$ python3 -q
>>> import numpy as np
>>> np.set_printoptions(precision=1, suppress=True, linewidth=200, legacy="1.25")
>>> feats = 3 * np.eye(3) + np.ones((3, 3))
>>> feats
array([[4., 1., 1.],
       [1., 4., 1.],
       [1., 1., 4.]])
>>> A2 = feats / np.sqrt((feats ** 2).mean(axis=1, keepdims=True))
>>> np.linalg.matrix_rank(A2) == np.linalg.matrix_rank(feats)
True
>>> np.linalg.norm(A2, axis=1)
array([1.7, 1.7, 1.7])
>>> np.linalg.matrix_rank(feats - feats.mean(axis=1, keepdims=True))
2
>>> w, vecs = np.linalg.eigvalsh(feats)
Traceback (most recent call last):
  File "<python-input-8>", line 1, in <module>
    w, vecs = np.linalg.eigvalsh(feats)
    ^^^^^^^
ValueError: too many values to unpack (expected 2)
>>> w, vecs = np.linalg.eigh(feats)
>>> w.sum(), np.trace(feats)
(12.0, 12.0)
>>> np.linalg.svd(feats, compute_uv=False)
array([6., 3., 3.])
>>> np.abs(vecs[:, -1]).round(6).argmax()
0
>>> np.round(vecs.T @ feats @ vecs, 1) + 0
array([[3., 0., 0.],
       [0., 3., 0.],
       [0., 0., 6.]])
>>> A2 = feats[0, 0] * feats[1:] - np.outer(feats[1:, 0], feats[0])
>>> A2
array([[ 0., 15.,  3.],
       [ 0.,  3., 15.]])
>>> feats[:, 0] / feats[0, 0]
array([1. , 0.2, 0.2])
>>> np.flatnonzero(~A2.round(6).any(axis=1))
array([], dtype=int64)
>>> w, vecs = np.linalg.eig(feats)
>>> np.round(feats @ vecs[:, 0] - w[0] * vecs[:, 0], 1) + 0
array([0., 0., 0.])
>>> np.sort(np.linalg.eigvals(feats @ feats))
array([ 9.,  9., 36.])
>>> w
array([3., 6., 3.])
>>> np.sort(np.linalg.eigvals(np.linalg.inv(feats)))
array([0.2, 0.3, 0.3])
>>> E = np.load("arr.npy")
>>> E
array([[ 0.2,  0.4,  0.3,  0.6],
       [ 0.1,  0.1,  1.9,  1.9],
       [-0.1, -1. ,  0.9, -0.8],
       [ 2.3,  0.2,  0.8,  0.1],
       [ 1. , -1.7, -1.2,  0.5],
       [-1. , -0.6,  0.3,  0.2],
       [ 0.8,  0.4, -2.4,  0.2],
       [ 0.4,  0.4,  0.5, -0.1],
       [-0.1, -0.7,  1.5,  0. ],
       [ 0. ,  0.1, -0.6, -2.5],
       [ 1.2, -0.2,  1.1,  1.6],
       [-0.4, -0.1,  0.3, -1.7],
       [-0.8, -1.2,  0.7, -0.3],
       [-1.2,  1.1,  0.4, -2. ],
       [ 0.2, -1.1,  0.4,  0.3],
       [-1. ,  0.7, -0.3, -1. ],
       [-0.3,  0.3, -1.1, -0.2],
       [-0.4, -0.2,  0.8,  1. ],
       [-0.9,  0.8,  1.1,  1.4],
       [ 1.6,  0.6, -0.1, -1.4],
       [ 0. ,  1.9, -1.2, -0.1],
       [-1.2, -0.5, -0.5,  1.1],
       [-0.5, -1.4, -1.2,  0.8],
       [ 1.3, -1. ,  1. , -0.2],
       [ 1. , -1.1,  1.3, -1.5],
       [ 0.3, -0.2,  0.3,  1.5],
       [ 4. , -5. , -3. , -2.5],
       [ 1.4, -1. ,  0.9,  1. ],
       [-0.3, -0.5, -0.3, -0.4],
       [-1.3, -0.5, -0.6,  0.3],
       [ 2.1, -1.7,  0.2,  1.1],
       [ 0.9, -1.3, -0.9, -1.7],
       [ 0.8,  0.7,  0.8, -1.2],
       [-1.4,  0.4,  0.4, -1.7]])
>>> Z = E[[22, 18]].astype(float)
>>> for _ in range(5):
...     idx = np.linalg.norm(E[:, None] - Z, axis=-1).argmin(axis=1)
...     Z = np.array([E[idx == j].mean(axis=0) for j in range(2)])
... 
>>> idx
array([1, 1, 1, 0, 0, 1, 0, 1, 1, 0, 1, 1, 1, 1, 1, 1, 1, 1, 1, 0, 1, 1, 1, 0, 0, 1, 0, 0, 1, 1, 0, 0, 1, 1])
>>> np.bincount(idx)
array([11, 23])
>>> C2 = np.cov(E, rowvar=False)
>>> np.corrcoef(E.T)
array([[ 1. , -0.5, -0.2, -0.1],
       [-0.5,  1. ,  0.3,  0.1],
       [-0.2,  0.3,  1. ,  0.3],
       [-0.1,  0.1,  0.3,  1. ]])
>>> np.polyfit(E[:, 0], E[:, 1], 1)
array([-0.5, -0.2])
>>> C2
array([[ 1.4, -0.7, -0.3, -0.1],
       [-0.7,  1.4,  0.4,  0.2],
       [-0.3,  0.4,  1.2,  0.4],
       [-0.1,  0.2,  0.4,  1.5]])
>>> np.argwhere(np.triu(np.abs(np.corrcoef(E.T)) > 0.8, 1))
array([], shape=(0, 2), dtype=int64)
>>> round(float(np.corrcoef(E[:, 0], E[:, 1])[0, 1]), 1)
-0.5
>>> hat = E @ np.linalg.solve(E.T @ E, E.T)
>>> np.round(np.linalg.eigvalsh(hat), 1) + 0
array([0., 0., 0., 0., 0., 0., 0., 0., 0., 0., 0., 0., 0., 0., 0., 0., 0., 0., 0., 0., 0., 0., 0., 0., 0., 0., 0., 0., 0., 0., 1., 1., 1., 1.])
>>> np.allclose(hat @ hat, hat)
True
>>> Xs = E - E.mean(axis=1)
Traceback (most recent call last):
  File "<python-input-38>", line 1, in <module>
    Xs = E - E.mean(axis=1)
         ~~^~~~~~~~~~~~~~~~
ValueError: operands could not be broadcast together with shapes (34,4) (34,) 
>>> Xs = E - E.mean(axis=0)
>>> U, sig, vt = np.linalg.svd(Xs, full_matrices=False)
>>> np.abs(vt[0]).argmax()
1
>>> sig
array([9. , 7. , 5.3, 4.6])
>>> np.abs(vt[-1])
array([0.6, 0.7, 0.3, 0.1])
>>> np.searchsorted(np.cumsum(sig ** 2) / (sig ** 2).sum(), 0.9) + 1
4
>>> np.linalg.matrix_rank(Xs)
4
>>> A2 = E / np.sqrt((E ** 2).mean(axis=1, keepdims=True))
>>> np.linalg.matrix_rank(A2) == np.linalg.matrix_rank(E)
True
>>> np.linalg.norm(A2, axis=1)
array([2., 2., 2., 2., 2., 2., 2., 2., 2., 2., 2., 2., 2., 2., 2., 2., 2., 2., 2., 2., 2., 2., 2., 2., 2., 2., 2., 2., 2., 2., 2., 2., 2., 2.])
>>> W0 = np.array([[1, 1, 1, 1, 1, 1, 1, 1],
...     [1, -1, -1, 1, -1, 1, 1, -1],
...     [1, -1, 1, -1, 1, -1, 1, -1],
...     [1, -1, 1, -1, -1, 1, -1, 1],
...     [1, -1, -1, 1, 1, -1, -1, 1],
...     [1, 1, 1, 1, -1, -1, -1, -1]])
>>> blk = np.stack([W0, 4 * W0, W0[::-1]])
>>> np.linalg.norm(blk, axis=(1, 2))
array([ 6.9, 27.7,  6.9])
>>> blk.shape
(3, 6, 8)
>>> arr = np.loadtxt("dump.csv", delimiter=",")
>>> arr
array([[7.9, 6.1, 7.2, 1.2, 6. ],
       [4.1, 2.1, 3.5, 3.1, 6.5],
       [8.1, 3.8, 5.5, 2.8, 8.8],
       [8.1, 3.9, 6.7, 0. , 6.1]])
>>> np.round(np.linalg.norm(arr, 2), 1)
24.7
>>> round(np.linalg.norm(arr, 1), 1), round(float(np.linalg.norm(arr, np.inf)), 1)
(28.2, 29.0)
>>> round(np.linalg.norm(arr[3] - arr[0]), 1)
2.6
>>> np.linalg.norm(arr, axis=0)
array([14.5,  8.4, 11.8,  4.3, 13.9])
>>> A2 = np.array([[-5, -3, 5], [5, -2, 2]])
>>> Z = np.kron(A2, arr)
>>> round(np.linalg.norm(Z, 2), 1), np.round(np.linalg.norm(A2, 2) * np.linalg.norm(arr, 2), 1)
(194.1, 194.1)
>>> Z.shape
(8, 15)
>>> np.linalg.matrix_rank(Z)
8
>>> A2 = arr / np.sqrt((arr ** 2).mean(axis=1, keepdims=True))
>>> np.linalg.norm(A2, axis=1)
array([2.2, 2.2, 2.2, 2.2])
>>> arr - arr.mean(axis=1, keepdims=True)
array([[ 2.2,  0.4,  1.5, -4.5,  0.3],
       [ 0.2, -1.8, -0.4, -0.8,  2.6],
       [ 2.3, -2. , -0.3, -3. ,  3. ],
       [ 3.1, -1.1,  1.7, -5. ,  1.1]])
>>> A = np.load("layer12.npy")
>>> A
array([[1, 0, 0, 0, 0, 0, 0, 0, 0, 0],
       [1, 1, 0, 0, 0, 0, 0, 0, 0, 0],
       [1, 1, 1, 0, 0, 0, 0, 0, 0, 0],
       [0, 0, 1, 1, 0, 0, 0, 0, 0, 0],
       [0, 1, 2, 1, 1, 0, 0, 0, 0, 0],
       [2, 2, 0, 2, 1, 1, 0, 0, 0, 0],
       [2, 0, 0, 1, 0, 1, 1, 0, 0, 0],
       [0, 0, 2, 2, 1, 1, 1, 1, 0, 0],
       [0, 1, 0, 1, 0, 1, 1, 1, 1, 0],
       [2, 2, 0, 2, 0, 1, 2, 2, 0, 1]])
>>> rng = np.random.default_rng(28848)
>>> idx = rng.permutation(10)
>>> idx
array([5, 8, 2, 4, 1, 7, 3, 6, 0, 9])
>>> A2 = A[idx][:, idx]
>>> A2
array([[1, 0, 0, 1, 2, 0, 2, 0, 2, 0],
       [1, 1, 0, 0, 1, 1, 1, 1, 0, 0],
       [0, 0, 1, 0, 1, 0, 0, 0, 1, 0],
       [0, 0, 2, 1, 1, 0, 1, 0, 0, 0],
       [0, 0, 0, 0, 1, 0, 0, 0, 1, 0],
       [1, 0, 2, 1, 0, 1, 2, 1, 0, 0],
       [0, 0, 1, 0, 0, 0, 1, 0, 0, 0],
       [1, 0, 0, 0, 0, 0, 1, 1, 2, 0],
       [0, 0, 0, 0, 0, 0, 0, 0, 1, 0],
       [1, 0, 0, 0, 2, 2, 2, 2, 2, 1]])
>>> np.sort(np.abs(np.linalg.eigvals(A2)))
array([1., 1., 1., 1., 1., 1., 1., 1., 1., 1.])
>>> np.allclose(A2, A)
False
>>> np.trace(A2)
10
>>> A2 = np.linalg.invert(A)
Traceback (most recent call last):
  File "<python-input-77>", line 1, in <module>
    A2 = np.linalg.invert(A)
         ^^^^^^^^^^^^^^^^
AttributeError: module 'numpy.linalg' has no attribute 'invert'
>>> A2 = A ** -1
Traceback (most recent call last):
  File "<python-input-78>", line 1, in <module>
    A2 = A ** -1
         ~~^^~~~
ValueError: Integers to negative integer powers are not allowed.
>>> A2 = np.linalg.inv(A)
>>> round(float(np.linalg.cond(A)), 1)
78.7
>>> np.round(A @ A2, 1) + 0
array([[1., 0., 0., 0., 0., 0., 0., 0., 0., 0.],
       [0., 1., 0., 0., 0., 0., 0., 0., 0., 0.],
       [0., 0., 1., 0., 0., 0., 0., 0., 0., 0.],
       [0., 0., 0., 1., 0., 0., 0., 0., 0., 0.],
       [0., 0., 0., 0., 1., 0., 0., 0., 0., 0.],
       [0., 0., 0., 0., 0., 1., 0., 0., 0., 0.],
       [0., 0., 0., 0., 0., 0., 1., 0., 0., 0.],
       [0., 0., 0., 0., 0., 0., 0., 1., 0., 0.],
       [0., 0., 0., 0., 0., 0., 0., 0., 1., 0.],
       [0., 0., 0., 0., 0., 0., 0., 0., 0., 1.]])
>>> (np.abs(A2) > 1e-9).astype(int)
array([[1, 0, 0, 0, 0, 0, 0, 0, 0, 0],
       [1, 1, 0, 0, 0, 0, 0, 0, 0, 0],
       [0, 1, 1, 0, 0, 0, 0, 0, 0, 0],
       [0, 1, 1, 1, 0, 0, 0, 0, 0, 0],
       [1, 0, 1, 1, 1, 0, 0, 0, 0, 0],
       [1, 1, 1, 1, 1, 1, 0, 0, 0, 0],
       [1, 1, 1, 0, 1, 1, 1, 0, 0, 0],
       [1, 1, 0, 0, 1, 0, 1, 1, 0, 0],
       [1, 1, 0, 0, 1, 0, 0, 1, 1, 0],
       [1, 1, 1, 1, 1, 1, 0, 1, 0, 1]])
>>> A2.round(1) + 0
array([[ 1.,  0.,  0.,  0.,  0.,  0.,  0.,  0.,  0.,  0.],
       [-1.,  1.,  0.,  0.,  0.,  0.,  0.,  0.,  0.,  0.],
       [ 0., -1.,  1.,  0.,  0.,  0.,  0.,  0.,  0.,  0.],
       [ 0.,  1., -1.,  1.,  0.,  0.,  0.,  0.,  0.,  0.],
       [ 1.,  0., -1., -1.,  1.,  0.,  0.,  0.,  0.,  0.],
       [-1., -4.,  3., -1., -1.,  1.,  0.,  0.,  0.,  0.],
       [-1.,  3., -2.,  0.,  1., -1.,  1.,  0.,  0.,  0.],
       [ 1.,  1.,  0.,  0., -1.,  0., -1.,  1.,  0.,  0.],
       [ 2., -2.,  0.,  0.,  1.,  0.,  0., -1.,  1.,  0.],
       [ 1., -8.,  3., -1.,  1.,  1.,  0., -2.,  0.,  1.]])
>>> round(float(np.linalg.slogdet(A)[0]), 1)
1.0
>>> np.round(np.linalg.det(A) * A2, 1) + 0
array([[ 1.,  0.,  0.,  0.,  0.,  0.,  0.,  0.,  0.,  0.],
       [-1.,  1.,  0.,  0.,  0.,  0.,  0.,  0.,  0.,  0.],
       [ 0., -1.,  1.,  0.,  0.,  0.,  0.,  0.,  0.,  0.],
       [ 0.,  1., -1.,  1.,  0.,  0.,  0.,  0.,  0.,  0.],
       [ 1.,  0., -1., -1.,  1.,  0.,  0.,  0.,  0.,  0.],
       [-1., -4.,  3., -1., -1.,  1.,  0.,  0.,  0.,  0.],
       [-1.,  3., -2.,  0.,  1., -1.,  1.,  0.,  0.,  0.],
       [ 1.,  1.,  0.,  0., -1.,  0., -1.,  1.,  0.,  0.],
       [ 2., -2.,  0.,  0.,  1.,  0.,  0., -1.,  1.,  0.],
       [ 1., -8.,  3., -1.,  1.,  1.,  0., -2.,  0.,  1.]])
>>> A.ravel(order="F")
array([1, 1, 1, 0, 0, 2, 2, 0, 0, 2, 0, 1, 1, 0, 1, 2, 0, 0, 1, 2, 0, 0, 1, 1, 2, 0, 0, 2, 0, 0, 0, 0, 0, 1, 1, 2, 1, 2, 1, 2, 0, 0, 0, 0, 1, 1, 0, 1, 0, 0, 0, 0, 0, 0, 0, 1, 1, 1, 1, 1, 0, 0, 0, 0,
       0, 0, 1, 1, 1, 2, 0, 0, 0, 0, 0, 0, 0, 1, 1, 2, 0, 0, 0, 0, 0, 0, 0, 0, 1, 0, 0, 0, 0, 0, 0, 0, 0, 0, 0, 1])
>>> A.reshape(2, -1)
array([[1, 0, 0, 0, 0, 0, 0, 0, 0, 0, 1, 1, 0, 0, 0, 0, 0, 0, 0, 0, 1, 1, 1, 0, 0, 0, 0, 0, 0, 0, 0, 0, 1, 1, 0, 0, 0, 0, 0, 0, 0, 1, 2, 1, 1, 0, 0, 0, 0, 0],
       [2, 2, 0, 2, 1, 1, 0, 0, 0, 0, 2, 0, 0, 1, 0, 1, 1, 0, 0, 0, 0, 0, 2, 2, 1, 1, 1, 1, 0, 0, 0, 1, 0, 1, 0, 1, 1, 1, 1, 0, 2, 2, 0, 2, 0, 1, 2, 2, 0, 1]])
>>> A.reshape(10, 11)
Traceback (most recent call last):
  File "<python-input-88>", line 1, in <module>
    A.reshape(10, 11)
    ~~~~~~~~~^^^^^^^^
ValueError: cannot reshape array of size 100 into shape (10,11)
>>> blk = A.reshape(10, 2, -1)
>>> blk.transpose(1, 0, 2)
array([[[1, 0, 0, 0, 0],
        [1, 1, 0, 0, 0],
        [1, 1, 1, 0, 0],
        [0, 0, 1, 1, 0],
        [0, 1, 2, 1, 1],
        [2, 2, 0, 2, 1],
        [2, 0, 0, 1, 0],
        [0, 0, 2, 2, 1],
        [0, 1, 0, 1, 0],
        [2, 2, 0, 2, 0]],

       [[0, 0, 0, 0, 0],
        [0, 0, 0, 0, 0],
        [0, 0, 0, 0, 0],
        [0, 0, 0, 0, 0],
        [0, 0, 0, 0, 0],
        [1, 0, 0, 0, 0],
        [1, 1, 0, 0, 0],
        [1, 1, 1, 0, 0],
        [1, 1, 1, 1, 0],
        [1, 2, 2, 0, 1]]])
>>> np.einsum("ihd,ihd->ih", blk, blk)
array([[ 1,  0],
       [ 2,  0],
       [ 3,  0],
       [ 2,  0],
       [ 7,  0],
       [13,  1],
       [ 5,  2],
       [ 9,  3],
       [ 2,  4],
       [12, 10]])
>>> np.einsum("ihd,jhd->hij", blk, blk).shape
(2, 10, 10)
>>> blk[:, 0]
array([[1, 0, 0, 0, 0],
       [1, 1, 0, 0, 0],
       [1, 1, 1, 0, 0],
       [0, 0, 1, 1, 0],
       [0, 1, 2, 1, 1],
       [2, 2, 0, 2, 1],
       [2, 0, 0, 1, 0],
       [0, 0, 2, 2, 1],
       [0, 1, 0, 1, 0],
       [2, 2, 0, 2, 0]])
>>> blk.sum(axis=1)
array([[1, 0, 0, 0, 0],
       [1, 1, 0, 0, 0],
       [1, 1, 1, 0, 0],
       [0, 0, 1, 1, 0],
       [0, 1, 2, 1, 1],
       [3, 2, 0, 2, 1],
       [3, 1, 0, 1, 0],
       [1, 1, 3, 2, 1],
       [1, 2, 1, 2, 0],
       [3, 4, 2, 2, 1]])
